$ python3 -q
>>> import numpy as np
>>> import numpy.linalg as la
>>> np.set_printoptions(precision=1, suppress=True, linewidth=200)
>>> def rnd(a):
...     return np.round(a, 1) + 0
... 
>>> f = np.array([0, 2, 1, -2])
>>> mat = np.array([np.roll(f, i) for i in range(4)])
>>> mat
array([[ 0,  2,  1, -2],
       [-2,  0,  2,  1],
       [ 1, -2,  0,  2],
       [ 2,  1, -2,  0]])
>>> rng = np.random.default_rng(995)
>>> z = rng.permutation(4)
>>> M2 = mat[:, z] * rng.choice([-1, 1], 4)
>>> M2
array([[-2,  2,  0, -1],
       [ 1,  0,  2, -2],
       [ 2, -2, -1,  0],
       [ 0,  1, -2,  2]])
>>> left, _, Vt = la.svd(mat.T @ M2)
>>> print(rnd(la.lstsq(mat, M2)[0]))
[[ 0.  0. -1.  0.]
 [ 0.  1.  0.  0.]
 [ 0.  0.  0. -1.]
 [ 1.  0.  0.  0.]]
>>> print(rnd(left @ Vt))
[[ 0.  0. -1.  0.]
 [ 0.  1.  0.  0.]
 [ 0.  0.  0. -1.]
 [ 1.  0.  0.  0.]]
>>> mat @ (-1.0) ** np.arange(4)
array([ 1., -1.,  1., -1.])
>>> rnd(np.sort(np.abs(np.fft.fft(mat[0])))), rnd(np.sort(la.svd(mat, compute_uv=False)))
(array([1. , 1. , 4.1, 4.1]), array([1. , 1. , 4.1, 4.1]))
>>> (mat @ mat)[0]
array([-7, -4,  8,  4])
>>> f, g = mat[1], mat[0]
>>> f @ f
np.int64(9)
>>> f @ g
np.int64(0)
>>> pr = (f @ g) / (f @ f) * f
>>> print((g - pr) @ f)
0.0
>>> print(rnd(la.norm(f + g) ** 2 + la.norm(f - g) ** 2))
36.0
>>> np.outer(f, g)
array([[ 0, -4, -2,  4],
       [ 0,  0,  0,  0],
       [ 0,  4,  2, -4],
       [ 0,  2,  1, -2]])
>>> print(pr)
[-0.  0.  0.  0.]
>>> g - pr
array([ 0.,  2.,  1., -2.])
>>> mat @ mat
array([[-7, -4,  8,  4],
       [ 4, -7, -4,  8],
       [ 8,  4, -7, -4],
       [-4,  8,  4, -7]])
>>> print((mat - mat.T) / 2)
[[ 0.  2.  0. -2.]
 [-2.  0.  2.  0.]
 [ 0. -2.  0.  2.]
 [ 2.  0. -2.  0.]]
>>> np.trace(mat)
np.int64(0)
>>> (mat + mat.T) / 2
array([[0., 0., 1., 0.],
       [0., 0., 0., 1.],
       [1., 0., 0., 0.],
       [0., 1., 0., 0.]])
>>> print(np.allclose(mat @ mat.T, mat.T @ mat))
True
>>> print(rnd(np.abs(la.eigvals(mat)).max()))
4.1
>>> f = np.array([1, 1, -2]) + 0.5
>>> feats = np.outer(f, f) / (f @ f)
>>> rnd(feats)
array([[ 0.3,  0.3, -0.3],
       [ 0.3,  0.3, -0.3],
       [-0.3, -0.3,  0.3]])
>>> # null space of dimension 2
>>> proj = np.triu(np.array([[-1, -1, -2], [3, -1, -2], [-3, 1, 3]]), 1) + np.eye(3)
>>> M2 = proj @ feats @ la.inv(proj)
>>> print(rnd(proj @ feats - feats @ proj))
[[ 0.3  0.7  1. ]
 [ 0.7  1.   0.7]
 [ 0.  -0.3 -1.3]]
>>> rnd(np.trace(M2)), np.trace(feats)
(np.float64(1.0), np.float64(1.0))
>>> M2 = np.array([[2, 1, 2], [2, -1, 1], [-2, -1, 0]])
>>> arr = M2 - M2.T
>>> print(arr)
[[ 0 -1  4]
 [ 1  0  2]
 [-4 -2  0]]
>>> # skew, so no eigenvalue has a real part
>>> np.allclose(arr[:-1].T @ la.lstsq(arr[:-1].T, arr[-1])[0], arr[-1])
True
>>> rnd(np.trace(la.pinv(arr) @ arr))
np.float64(2.0)
>>> la.lstsq(arr[:-1].T, arr[-1])[2]
np.int32(2)
>>> x = np.array([-2, 2, -1])
>>> rnd(la.det(arr))
np.float64(0.0)
>>> O = la.solve(np.eye(3) - arr, np.eye(3) + arr)
>>> rnd(la.det(O))
np.float64(1.0)
>>> J = np.load("w.npy")
>>> rnd(J)
array([[0.5, 0. , 0.2, 0. , 0.2],
       [0. , 0.3, 0.3, 0. , 0.3],
       [0. , 0.2, 0.4, 0.2, 0.2],
       [0.3, 0. , 0. , 0.7, 0. ],
       [0. , 0. , 0. , 0. , 1. ]])
>>> rnd(la.norm(J, axis=0))
array([0.6, 0.4, 0.6, 0.7, 1.1])
>>> print(rnd(la.norm(J) ** 2 / la.norm(J, 2) ** 2))
1.9
>>> print(rnd(la.norm(J[0] - J[4])))
0.9
>>> rnd(la.norm(J, axis=1))
array([0.6, 0.6, 0.5, 0.7, 1. ])
>>> O, evecs = la.qr(J[:, :3])[0], la.qr(J[:, 3:])[0]
>>> s = la.svd(O.T @ evecs, compute_uv=False)
>>> print(rnd(s))
[0.7 0.3]
>>> print((s > 0.9).sum())
0
>>> rnd(la.norm(O @ O.T - evecs @ evecs.T, 2))
np.float64(1.0)
>>> M2 = np.array([[2, 2], [-1, -2]])
>>> basis = np.kron(M2, mat)
>>> rnd(la.norm(basis, 2)), rnd(la.norm(M2, 2) * la.norm(mat, 2))
(np.float64(14.7), np.float64(14.7))
>>> basis.shape
(8, 8)
>>> basis
array([[ 0,  4,  2, -4,  0,  4,  2, -4],
       [-4,  0,  4,  2, -4,  0,  4,  2],
       [ 2, -4,  0,  4,  2, -4,  0,  4],
       [ 4,  2, -4,  0,  4,  2, -4,  0],
       [ 0, -2, -1,  2,  0, -4, -2,  4],
       [ 2,  0, -2, -1,  4,  0, -4, -2],
       [-1,  2,  0, -2, -2,  4,  0, -4],
       [-2, -1,  2,  0, -4, -2,  4,  0]])
>>> la.matrix_rank(basis)
np.int64(8)
>>> M2 = np.array([[0.3, 0.8], [-1.6, 0.0], [0.2, -0.7]])
>>> basis = np.array([[-0.8, 2.2, 0.6, 0.3, 1.1], [-0.6, 2.6, 0.3, 0.1, 0.5]])
>>> m1 = M2 @ basis
>>> print(rnd(m1))
[[-0.7  2.7  0.4  0.2  0.7]
 [ 1.3 -3.5 -1.  -0.5 -1.8]
 [ 0.3 -1.4 -0.1  0.  -0.1]]
>>> r = la.matrix_rank(m1)
>>> r
np.int64(2)
>>> ns = la.svd(m1)[2][r:].T
>>> la.matrix_rank(m1.T @ m1), la.matrix_rank(m1 @ m1.T)
(np.int64(2), np.int64(2))
>>> rnd(ns @ ns.T)
array([[ 0.9,  0.1,  0.1,  0.1,  0.3],
       [ 0.1,  0. ,  0. ,  0. ,  0. ],
       [ 0.1,  0. ,  0.8, -0.1, -0.3],
       [ 0.1,  0. , -0.1,  0.9, -0.2],
       [ 0.3,  0. , -0.3, -0.2,  0.4]])
>>> print(ns.shape)
(5, 3)
>>> [int(la.matrix_rank(np.delete(m1, i, axis=0))) for i in range(3)]
[2, 2, 2]
>>> rnd(m1 @ la.pinv(m1) @ m1)
array([[-0.7,  2.7,  0.4,  0.2,  0.7],
       [ 1.3, -3.5, -1. , -0.5, -1.8],
       [ 0.3, -1.4, -0.1,  0. , -0.1]])
>>> print(np.abs(np.diag(la.qr(m1)[1])) > 1e-9)
[ True  True False]
>>> np.argsort(-la.norm(m1, axis=0).round(6), kind="stable")[:3]
array([1, 4, 0])
>>> [round(float(x), 1) for x in la.svd(m1, compute_uv=False)[:3]]
[5.3, 0.7, 0.0]
>>> t3 = np.stack([m1, 2 * m1, m1[::-1]])
>>> rnd(la.norm(t3, axis=(1, 2)))
array([ 5.4, 10.8,  5.4])
>>> rnd(t3.sum(axis=0))
array([[ -1.9,   6.8,   1.2,   0.5,   2.1],
       [  5.1, -14.1,  -3.8,  -1.9,  -7. ],
       [  0.1,  -1.4,   0.2,   0.1,   0.3]])
>>> print(la.matrix_rank(t3))
[2 2 2]
>>> t3.shape
(3, 3, 5)
>>> E = np.loadtxt("block16.csv", delimiter=",")
>>> rnd(E)
array([[ 0.9, -0.2,  0.2, -0.2, -0.2],
       [-0.2,  0.5,  0.6, -0.5, -0.4],
       [ 0.2,  0.6,  0.4,  0.6,  0.5],
       [-0.2, -0.5,  0.6,  0.5, -0.4],
       [-0.2, -0.4,  0.5, -0.4,  0.7]])
>>> z = rng.permutation(5)
>>> M2 = E[:, z] * rng.choice([-1, 1], 5)
>>> rnd(M2)
array([[ 0.9, -0.2, -0.2, -0.2,  0.2],
       [-0.2, -0.5, -0.6,  0.5,  0.4],
       [ 0.2,  0.6, -0.4,  0.6, -0.5],
       [-0.2,  0.5, -0.6, -0.5,  0.4],
       [-0.2, -0.4, -0.5, -0.4, -0.7]])
>>> left, _, Vt = la.svd(E.T @ M2)
>>> print(rnd(left @ Vt))
[[ 1.  0.  0.  0.  0.]
 [ 0.  0.  0.  1.  0.]
 [ 0.  0. -1.  0.  0.]
 [ 0.  1.  0.  0.  0.]
 [ 0.  0.  0.  0. -1.]]
>>> rnd(la.lstsq(E, M2)[0])
array([[ 1.,  0.,  0.,  0.,  0.],
       [ 0.,  0.,  0.,  1.,  0.],
       [ 0.,  0., -1.,  0.,  0.],
       [ 0.,  1.,  0.,  0.,  0.],
       [ 0.,  0.,  0.,  0., -1.]])
>>> z
array([0, 3, 2, 1, 4])
>>> rnd(M2 - M2[0])
array([[ 0. ,  0. ,  0. ,  0. ,  0. ],
       [-1.1, -0.3, -0.3,  0.7,  0.2],
       [-0.7,  0.7, -0.2,  0.7, -0.6],
       [-1.1,  0.7, -0.3, -0.3,  0.2],
       [-1.1, -0.2, -0.3, -0.2, -0.8]])
>>> print(rnd(M2.sum(axis=1)))
[ 0.5 -0.3  0.5 -0.3 -2.1]
>>> M2.shape
(5, 5)
>>> O = E.astype(float).copy()
>>> for j in range(5):
...     O[:, j] -= O[:, :j] @ (O[:, :j].T @ O[:, j])
...     O[:, j] /= la.norm(O[:, j])
... 
>>> rnd(O.T @ O)
array([[1., 0., 0., 0., 0.],
       [0., 1., 0., 0., 0.],
       [0., 0., 1., 0., 0.],
       [0., 0., 0., 1., 0.],
       [0., 0., 0., 0., 1.]])
>>> rnd(O.T @ E)
array([[1., 0., 0., 0., 0.],
       [0., 1., 0., 0., 0.],
       [0., 0., 1., 0., 0.],
       [0., 0., 0., 1., 0.],
       [0., 0., 0., 0., 1.]])
>>> print(rnd(O))
[[ 0.9 -0.2  0.2 -0.2 -0.2]
 [-0.2  0.5  0.6 -0.5 -0.4]
 [ 0.2  0.6  0.4  0.6  0.5]
 [-0.2 -0.5  0.6  0.5 -0.4]
 [-0.2 -0.4  0.5 -0.4  0.7]]
>>> F = np.loadtxt("dump.csv", delimiter=",")
>>> F
array([[3., 1., 0.],
       [5., 0., 0.],
       [3., 1., 0.],
       [5., 0., 0.],
       [3., 1., 0.],
       [3., 1., 0.],
       [3., 1., 0.],
       [3., 1., 0.],
       [3., 1., 0.],
       [3., 1., 0.],
       [3., 1., 0.],
       [7., 0., 0.],
       [7., 0., 0.],
       [7., 0., 0.],
       [3., 1., 0.],
       [3., 1., 0.],
       [5., 0., 0.],
       [7., 0., 0.],
       [3., 1., 0.],
       [5., 0., 0.],
       [5., 0., 0.],
       [7., 0., 0.],
       [7., 0., 0.],
       [5., 0., 0.],
       [3., 1., 0.],
       [3., 1., 0.],
       [7., 0., 0.]])
>>> # rank 2
>>> x = np.array([5, 5, 4])
>>> h1 = np.maximum(F @ x, 0)
>>> h1
array([20., 25., 20., 25., 20., 20., 20., 20., 20., 20., 20., 35., 35., 35., 20., 20., 25., 35., 20., 25., 25., 35., 35., 25., 20., 20., 35.])
>>> np.maximum(F @ x, 0) - np.maximum(-F @ x, 0)
array([20., 25., 20., 25., 20., 20., 20., 20., 20., 20., 20., 35., 35., 35., 20., 20., 25., 35., 20., 25., 25., 35., 35., 25., 20., 20., 35.])
>>> print(F.T @ h1)
[3305.  280.    0.]
>>> np.maximum(F @ (3 * x), 0)
array([ 60.,  75.,  60.,  75.,  60.,  60.,  60.,  60.,  60.,  60.,  60., 105., 105., 105.,  60.,  60.,  75., 105.,  60.,  75.,  75., 105., 105.,  75.,  60.,  60., 105.])
>>> print(np.tanh(F @ x))
[1. 1. 1. 1. 1. 1. 1. 1. 1. 1. 1. 1. 1. 1. 1. 1. 1. 1. 1. 1. 1. 1. 1. 1. 1. 1. 1.]
>>> r = la.matrix_rank(F)
>>> print(r)
2
>>> ns = la.svd(F)[2][r:].T
>>> ns[:, 0] / ns[np.abs(ns[:, 0]).round(6).argmax(), 0]
array([0., 0., 1.])
>>> [int(la.matrix_rank(F[:i])) for i in range(1, len(F) + 1)]
[1, 2, 2, 2, 2, 2, 2, 2, 2, 2, 2, 2, 2, 2, 2, 2, 2, 2, 2, 2, 2, 2, 2, 2, 2, 2, 2]
>>> [int(la.matrix_rank(np.delete(F, i, axis=0))) for i in range(27)]
[2, 2, 2, 2, 2, 2, 2, 2, 2, 2, 2, 2, 2, 2, 2, 2, 2, 2, 2, 2, 2, 2, 2, 2, 2, 2, 2]
>>> ns @ ns.T
array([[0., 0., 0.],
       [0., 0., 0.],
       [0., 0., 1.]])
>>> la.matrix_rank(F.T @ F), la.matrix_rank(F @ F.T)
(np.int64(2), np.int64(2))
>>> f = np.array([-3, -3, -1, -3]) + 0.5
>>> K = np.eye(4) - 2 * np.outer(f, f) / (f @ f)
>>> rnd(K)
array([[ 0.3, -0.7, -0.1, -0.7],
       [-0.7,  0.3, -0.1, -0.7],
       [-0.1, -0.1,  1. , -0.1],
       [-0.7, -0.7, -0.1,  0.3]])
>>> # symmetric, so the eigenvalues are real
>>> rnd(la.pinv(K))
array([[ 0.3, -0.7, -0.1, -0.7],
       [-0.7,  0.3, -0.1, -0.7],
       [-0.1, -0.1,  1. , -0.1],
       [-0.7, -0.7, -0.1,  0.3]])
>>> rnd(K @ K.T)
array([[1., 0., 0., 0.],
       [0., 1., 0., 0.],
       [0., 0., 1., 0.],
       [0., 0., 0., 1.]])
>>> print(rnd(la.svd(K, compute_uv=False)))
[1. 1. 1. 1.]
>>> rnd(la.norm(K, axis=0))
array([1., 1., 1., 1.])
>>> rnd(K.T @ K)
array([[1., 0., 0., 0.],
       [0., 1., 0., 0.],
       [0., 0., 1., 0.],
       [0., 0., 0., 1.]])
>>> rnd(K[:, 2] @ K[:, 1])
np.float64(0.0)
>>> rnd(la.eigvalsh(K).min())
np.float64(-1.0)
>>> np.all(la.eigvalsh(K) > 0)
np.False_
